>>> import numpy as np
>>> np.set_printoptions(precision=3, suppress=True, linewidth=100, legacy="1.25")
>>> arr = np.loadtxt("block4.csv", delimiter=",")
>>> arr
array([[-1.   ,  0.949,  0.92 , -0.623, -0.867, -0.998],
       [-0.207,  0.854,  0.8  , -0.808, -0.887,  0.987],
       [ 0.9  , -0.983,  0.92 ,  0.653, -0.994, -0.831],
       [-0.994,  0.405,  0.664, -0.578,  0.927, -0.992],
       [-1.   ,  0.995,  0.972, -0.975,  0.762, -0.988],
       [ 0.999, -0.999, -0.226,  0.983, -0.982, -0.945],
       [-1.   ,  0.998,  0.976, -0.986,  0.282, -0.558],
       [ 0.523,  0.264, -0.711,  0.397, -0.09 ,  0.414],
       [-0.721,  0.99 , -0.981,  0.354,  0.31 ,  0.565],
       [-0.999,  0.856,  0.977, -0.894, -0.388, -0.934],
       [ 0.09 ,  0.912, -0.749, -0.617,  0.919,  0.987],
       [ 0.954, -0.985,  0.804,  0.824, -0.997, -0.845],
       [-0.01 ,  0.01 , -0.446,  0.08 ,  0.711, -0.149],
       [-0.454, -0.753, -0.635,  0.84 ,  0.31 , -0.997],
       [-0.987,  0.999, -0.05 , -0.986,  0.968,  0.999],
       [-0.74 ,  0.336, -0.02 , -0.168,  0.592, -0.641],
       [-0.979,  0.955,  0.38 , -0.623, -0.363, -0.31 ],
       [-0.98 ,  0.572,  0.74 , -0.226, -0.721, -0.975],
       [-0.92 ,  0.647,  0.797, -0.515, -0.766, -0.551],
       [-1.   ,  0.824,  0.544,  0.05 , -0.354, -1.   ],
       [-0.982,  0.91 ,  0.226, -0.721,  0.856, -0.515]])
>>> Y = np.array([[0, 0], [0, 0], [0, 0], [2, 1], [0, 1], [0, 1]])
>>> np.linalg.matrix_rank(arr @ Y)
2
>>> print(np.einsum("ij->j", arr))
[-9.507  8.756  5.902 -4.539 -0.772 -8.277]
>>> np.linalg.matrix_rank(np.vstack([arr, Y.T]))
6
>>> Y = np.c_[arr[:, :2] @ np.array([[-1, 8], [-9, 5]]), np.array([2, -1, 1, -1, -1, 1, 1, -2, 1, -1, -1, 0, 2, 1, -2, 2, -1, 0, 1, -2, -2])]
>>> Y
array([[-7.541, -3.255,  2.   ],
       [-7.479,  2.614, -1.   ],
       [ 7.947,  2.285,  1.   ],
       [-2.651, -5.927, -1.   ],
       [-7.955, -3.025, -1.   ],
       [ 7.992,  2.997,  1.   ],
       [-7.982, -3.01 ,  1.   ],
       [-2.899,  5.504, -2.   ],
       [-8.189, -0.818,  1.   ],
       [-6.705, -3.712, -1.   ],
       [-8.298,  5.28 , -1.   ],
       [ 7.911,  2.707,  0.   ],
       [-0.08 , -0.03 ,  2.   ],
       [ 7.231, -7.397,  1.   ],
       [-8.004, -2.901, -2.   ],
       [-2.284, -4.24 ,  2.   ],
       [-7.616, -3.057, -1.   ],
       [-4.168, -4.98 ,  0.   ],
       [-4.903, -4.125,  1.   ],
       [-6.416, -3.88 , -2.   ],
       [-7.208, -3.306, -2.   ]])
>>> np.round(np.linalg.norm(Y - arr @ np.linalg.lstsq(arr, Y)[0], axis=0), 3) + 0
array([0.   , 0.   , 5.459])
>>> z = arr[:, 1] > np.median(arr[:, 1])
>>> f = arr[z].mean(axis=0) - arr[~z].mean(axis=0)
>>> f
array([-0.622,  1.002,  0.126, -0.901,  0.374,  0.606])
>>> ((arr - arr.mean(axis=0)) @ f > 0).astype(int)
array([1, 1, 0, 1, 1, 0, 1, 0, 1, 1, 1, 0, 0, 0, 1, 1, 1, 0, 1, 1, 1])
>>> hat = arr @ np.linalg.solve(arr.T @ arr, arr.T)
>>> np.allclose(hat @ hat, hat)
True
>>> print(round(float(np.trace(hat)), 3))
6.0
>>> np.round(np.linalg.eigvalsh(hat), 3) + 0
array([0., 0., 0., 0., 0., 0., 0., 0., 0., 0., 0., 0., 0., 0., 0., 1., 1., 1., 1., 1., 1.])
>>> hat @ arr[:, 1]
array([ 0.949,  0.854, -0.983,  0.405,  0.995, -0.999,  0.998,  0.264,  0.99 ,  0.856,  0.912,
       -0.985,  0.01 , -0.753,  0.999,  0.336,  0.955,  0.572,  0.647,  0.824,  0.91 ])
